In [1]: import numpy as np

In [2]: np.set_printoptions(suppress=True, linewidth=140)

In [3]: rnd = lambda a: np.round(a, 3) + 0

In [4]: W0 = np.load("sample2.npy")

In [5]: W0
Out[5]: 
array([[11., -9., -6.,  0.,  0., -3.],
       [-9., 11.,  6.,  0.,  0.,  3.],
       [-6.,  6.,  6.,  0.,  0.,  2.],
       [ 0.,  0.,  0.,  2.,  0.,  0.],
       [ 0.,  0.,  0.,  0.,  2.,  0.],
       [-3.,  3.,  2.,  0.,  0.,  3.]])

In [6]: blk = np.stack([W0, 2 * W0, W0[::-1]])

In [7]: blk.shape
Out[7]: (3, 6, 6)

In [8]: blk.sum(axis=0)
Out[8]: 
array([[ 30., -24., -16.,   0.,   0.,  -6.],
       [-27.,  33.,  18.,   0.,   2.,   9.],
       [-18.,  18.,  18.,   2.,   0.,   6.],
       [ -6.,   6.,   6.,   6.,   0.,   2.],
       [ -9.,  11.,   6.,   0.,   6.,   3.],
       [  2.,   0.,   0.,   0.,   0.,   6.]])

In [9]: (blk @ W0.T).shape
Out[9]: (3, 6, 6)

In [10]: rnd(np.linalg.det(blk))
Out[10]: array([  800., 51200.,  -800.])

In [11]: O, evecs = np.linalg.qr(W0[:, :1])[0], np.linalg.qr(W0[:, 1:])[0]

In [12]: sig = np.linalg.svd(O.T @ evecs, compute_uv=False)

In [13]: rnd(np.linalg.norm(O @ O.T - evecs @ evecs.T, 2))
Out[13]: np.float64(1.0)

In [14]: x0 = np.array([0, -1, 2, 2, -3, 1])

In [15]: target = W0 @ x0

In [16]: b, lr = np.zeros(6), 1 / np.linalg.norm(W0, 2) ** 2

In [17]: for i in range(40):
    ...:     b -= lr * W0.T @ (W0 @ b - target)
    ...:     if i % 10 == 0: print(i, round(np.linalg.norm(W0 @ b - target), 3))
    ...: 
0 8.622
10 8.086
20 7.583
30 7.112

In [18]: rnd(b)
Out[18]: array([-0.202, -0.025,  0.588,  0.453, -0.679,  0.294])

In [19]: left, sig, VT = np.linalg.svd(W0)

In [20]: rnd(sig)
Out[20]: array([25.,  2.,  2.,  2.,  2.,  2.])

In [21]: Y = left[:, :1] @ np.diag(sig[:1]) @ VT[:1]

In [22]: rnd(np.linalg.norm(W0 - Y) / np.linalg.norm(W0))
Out[22]: np.float64(0.176)

In [23]: np.linalg.matrix_rank(W0, rtol=0.05)
Out[23]: np.int64(6)

In [24]: np.abs(W0 - Y).max()
Out[24]: np.float64(2.0)

In [25]: rnd(np.linalg.norm(W0 - Y, 2)), sig[1]
Out[25]: (np.float64(2.0), np.float64(2.0))

In [26]: np.linalg.matrix_rank(Y)
Out[26]: np.int64(1)
